$ python3 -q
>>> import numpy as np
>>> from numpy import linalg as LA
>>> np.set_printoptions(precision=3, suppress=True, linewidth=140, legacy="1.25")
>>> def tidy(a):
...     return np.round(a, 3) + 0
... 
>>> A = np.load("data.npy")
>>> A
array([[ 17.,  -7.,  -9.,  -3.],
       [ 26.,  -7., -18., -12.],
       [ -8.,   0.,   9.,   8.],
       [ 16.,  -7.,  -9.,  -2.]])
>>> tidy(LA.det(A.T))
0.0
>>> tidy(LA.det(A[::-1]))
0.0
>>> r = LA.matrix_rank(A)
>>> r
3
>>> ns = LA.svd(A)[2][r:].T
>>> [int(LA.matrix_rank(A[:i])) for i in range(1, len(A) + 1)]
[1, 2, 3, 3]
>>> [int(LA.matrix_rank(np.delete(A, i, axis=0))) for i in range(4)]
[3, 3, 3, 3]
>>> tidy(A @ ns)
array([[0.],
       [0.],
       [0.],
       [0.]])
>>> tidy(ns[:, 0] / ns[np.abs(ns[:, 0]).round(6).argmax(), 0])
array([0.5, 1. , 0. , 0.5])
>>> Uu, s, Vt = LA.svd(A)
>>> vecs = Vt[:(s > 1e-8).sum()]
>>> rng = np.random.default_rng(30)
>>> x0 = A[0] + 2 * A[2] + rng.integers(2) * np.eye(4)[2]
>>> x0
array([ 1., -7.,  9., 13.])
>>> tidy(vecs.T @ vecs)
array([[ 0.833, -0.333,  0.   , -0.167],
       [-0.333,  0.333,  0.   , -0.333],
       [ 0.   ,  0.   ,  1.   ,  0.   ],
       [-0.167, -0.333,  0.   ,  0.833]])
>>> np.allclose(vecs.T @ vecs @ x0, x0)
True
>>> LA.matrix_rank(np.vstack([A, x0]))
3
>>> J = np.loadtxt("x.csv", delimiter=",")
>>> J
array([[41., -2.,  3.,  1., -2.,  1.,  0., -3.,  2.],
       [-3., 41.,  3.,  1.,  1., -3., -3.,  2., -2.],
       [ 3., -2., 43.,  0.,  1.,  1.,  2.,  1.,  1.],
       [-3.,  3.,  2., 20., -2., -1., -2.,  3., -3.],
       [-3.,  2., -2.,  3., 39.,  3., -2.,  2., -1.],
       [ 3., -1., -3., -3.,  1., 42.,  0.,  2., -2.],
       [-3.,  1.,  1.,  0.,  2.,  0., -2.,  1.,  0.],
       [ 3.,  2.,  3., -2., -2., -2.,  1., 43.,  1.],
       [-1., -1.,  2., -1.,  0.,  2.,  2., -2., -1.]])
>>> C2 = J.T @ J
>>> LA.matrix_rank(C2)
9
>>> (J @ J.T).shape
(9, 9)
>>> np.diag(C2)
array([1745., 1709., 1898.,  425., 1540., 1793.,   30., 1885.,   25.])
>>> np.allclose(C2, C2.T)
True
>>> C2
array([[1745., -225.,  238.,  -45., -202.,  165.,   34.,   -7.,  101.],
       [-225., 1709.,   41.,  105.,  112., -172., -139.,  186.,  -94.],
       [ 238.,   41., 1898.,   41.,  -49.,  -99.,   82.,  162.,   46.],
       [ -45.,  105.,   41.,  425.,   77., -137.,  -53.,  -25.,  -58.],
       [-202.,  112.,  -49.,   77., 1540.,  161.,  -81.,   -1.,  -42.],
       [ 165., -172.,  -99., -137.,  161., 1793.,    9.,  -11.,  -79.],
       [  34., -139.,   82.,  -53.,  -81.,    9.,   30.,   23.,   15.],
       [  -7.,  186.,  162.,  -25.,   -1.,  -11.,   23., 1885.,   21.],
       [ 101.,  -94.,   46.,  -58.,  -42.,  -79.,   15.,   21.,   25.]])
>>> tidy(LA.eigvalsh(C2)[::-1])
array([2215.719, 2174.879, 1875.352, 1644.931, 1437.71 , 1284.866,  408.728,    7.464,    0.35 ])
